$ python -q
>>> import numpy as np
>>> np.set_printoptions(suppress=True, linewidth=100)
>>> X = np.array([[1, -2, 1], [1, 1, -2], [-2, 1, 1]])
>>> out = np.array([[-2, 3, 1], [5, 1, 0]])
>>> W2 = np.kron(out, X)
>>> np.linalg.matrix_rank(W2)
np.int64(4)
>>> np.linalg.matrix_power(X, 2)
array([[-3, -3,  6],
       [ 6, -3, -3],
       [-3,  6, -3]])
>>> np.round(np.sort(np.abs(np.linalg.eigvals(X))), 2) + 0
array([0., 3., 3.])
>>> (X - X.T) / 2
array([[ 0. , -1.5,  1.5],
       [ 1.5,  0. , -1.5],
       [-1.5,  1.5,  0. ]])
>>> print(np.trace(X))
3
>>> print(np.allclose(X @ X.T, X.T @ X))
True
>>> W0 = np.array([[1.2, 0.2, -1.6],
...     [-0.2, -0.3, 0.7],
...     [-0.2, 0.2, 0.8],
...     [-0.3, -0.3, -0.1],
...     [0.8, -0.7, -0.6],
...     [0.8, -0.2, -1.6],
...     [-1.2, 0.6, -0.2],
...     [-0.7, -1.5, 0.6],
...     [1.1, -0.8, 0.7],
...     [-1.3, -0.6, 0.2],
...     [-0.1, -0.1, 0.0],
...     [1.1, -1.1, -0.6],
...     [1.3, -0.1, 0.2],
...     [-1.5, 0.3, 0.4],
...     [0.0, -0.4, -0.9],
...     [-0.8, 0.1, -1.6],
...     [-1.5, -0.3, 0.6],
...     [0.1, -0.5, 1.0],
...     [-1.1, 0.5, -0.5],
...     [-0.7, -1.0, -0.9]])
>>> W0[9] *= 3
>>> W0.round(2)
array([[ 1.2,  0.2, -1.6],
       [-0.2, -0.3,  0.7],
       [-0.2,  0.2,  0.8],
       [-0.3, -0.3, -0.1],
       [ 0.8, -0.7, -0.6],
       [ 0.8, -0.2, -1.6],
       [-1.2,  0.6, -0.2],
       [-0.7, -1.5,  0.6],
       [ 1.1, -0.8,  0.7],
       [-3.9, -1.8,  0.6],
       [-0.1, -0.1,  0. ],
       [ 1.1, -1.1, -0.6],
       [ 1.3, -0.1,  0.2],
       [-1.5,  0.3,  0.4],
       [ 0. , -0.4, -0.9],
       [-0.8,  0.1, -1.6],
       [-1.5, -0.3,  0.6],
       [ 0.1, -0.5,  1. ],
       [-1.1,  0.5, -0.5],
       [-0.7, -1. , -0.9]])
>>> Xc = (W0 - W0.mean(axis=0)) / W0.std(axis=0)
>>> np.argwhere(np.abs(Xc) > 2)
array([[9, 0],
       [9, 1]])
>>> b = np.linalg.lstsq(np.delete(Xc, 0, axis=1), Xc[:, 0])[0]
>>> np.abs(b).argmax()
np.int64(1)
>>> print(round(1 - np.var(Xc[:, 0] - np.delete(Xc, 0, axis=1) @ b), 2))
0.1
